% python3 -q
>>> import numpy as np
>>> np.set_printoptions(precision=4, suppress=True, linewidth=200, legacy="1.25")
>>> A = np.array([[-2, 6, -2, 1, 4],
...     [6, -4, -4, -1, -4],
...     [-2, -4, -4, 3, -6],
...     [1, -1, 3, -2, -1],
...     [4, -4, -6, -1, 2]])
>>> U, s, VT = np.linalg.svd(A, full_matrices=False)
>>> np.allclose(U * s @ VT, A)
True
>>> np.cumsum(s ** 2) / np.sum(s ** 2)
array([0.5803, 0.7996, 0.967 , 0.9986, 1.    ])
>>> np.round(U.T @ U, 4) + 0
array([[1., 0., 0., 0., 0.],
       [0., 1., 0., 0., 0.],
       [0., 0., 1., 0., 0.],
       [0., 0., 0., 1., 0.],
       [0., 0., 0., 0., 1.]])
>>> s / s[0]
array([1.    , 0.6147, 0.537 , 0.2334, 0.0495])
>>> print(round(float(np.sqrt((s ** 2).sum())), 4), np.round(np.linalg.norm(A), 4))
17.7764 17.7764
>>> np.abs(VT[0])
array([0.4108, 0.6427, 0.4636, 0.0098, 0.4507])
>>> np.abs(U[:, 0]).round(6).argmax()
1
>>> print(np.round(U.T @ A @ VT.T, 4) + 0)
[[13.542   0.      0.      0.      0.    ]
 [ 0.      8.324   0.      0.      0.    ]
 [ 0.      0.      7.2725  0.      0.    ]
 [ 0.      0.      0.      3.1605  0.    ]
 [ 0.      0.      0.      0.      0.67  ]]
>>> w, evecs = np.linalg.eigvalsh(A)
Traceback (most recent call last):
  File "<python-input-12>", line 1, in <module>
    w, evecs = np.linalg.eigvalsh(A)
    ^^^^^^^^
ValueError: too many values to unpack (expected 2)
>>> w, evecs = np.linalg.eigh(A)
>>> (w > 1e-8).sum(), (w < -1e-8).sum()
(2, 3)
>>> print(np.linalg.eigvalsh(A @ A))
[  0.4489   9.989   52.8893  69.2883 183.3845]
>>> print(np.unique(w.round(6) + 0, return_counts=True)[1])
[1 1 1 1 1]
>>> np.abs(evecs[:, -1])
array([0.4493, 0.1769, 0.5103, 0.1884, 0.6862])
>>> print(np.linalg.eigvalsh(A + -1 * np.eye(5)))
[-14.542   -8.2725  -1.67     2.1605   7.324 ]
>>> print(w)
[-13.542   -7.2725  -0.67     3.1605   8.324 ]
>>> print(np.round(evecs.T @ A @ evecs, 4) + 0)
[[-13.542    0.       0.       0.       0.    ]
 [  0.      -7.2725   0.       0.       0.    ]
 [  0.       0.      -0.67     0.       0.    ]
 [  0.       0.       0.       3.1605   0.    ]
 [  0.       0.       0.       0.       8.324 ]]
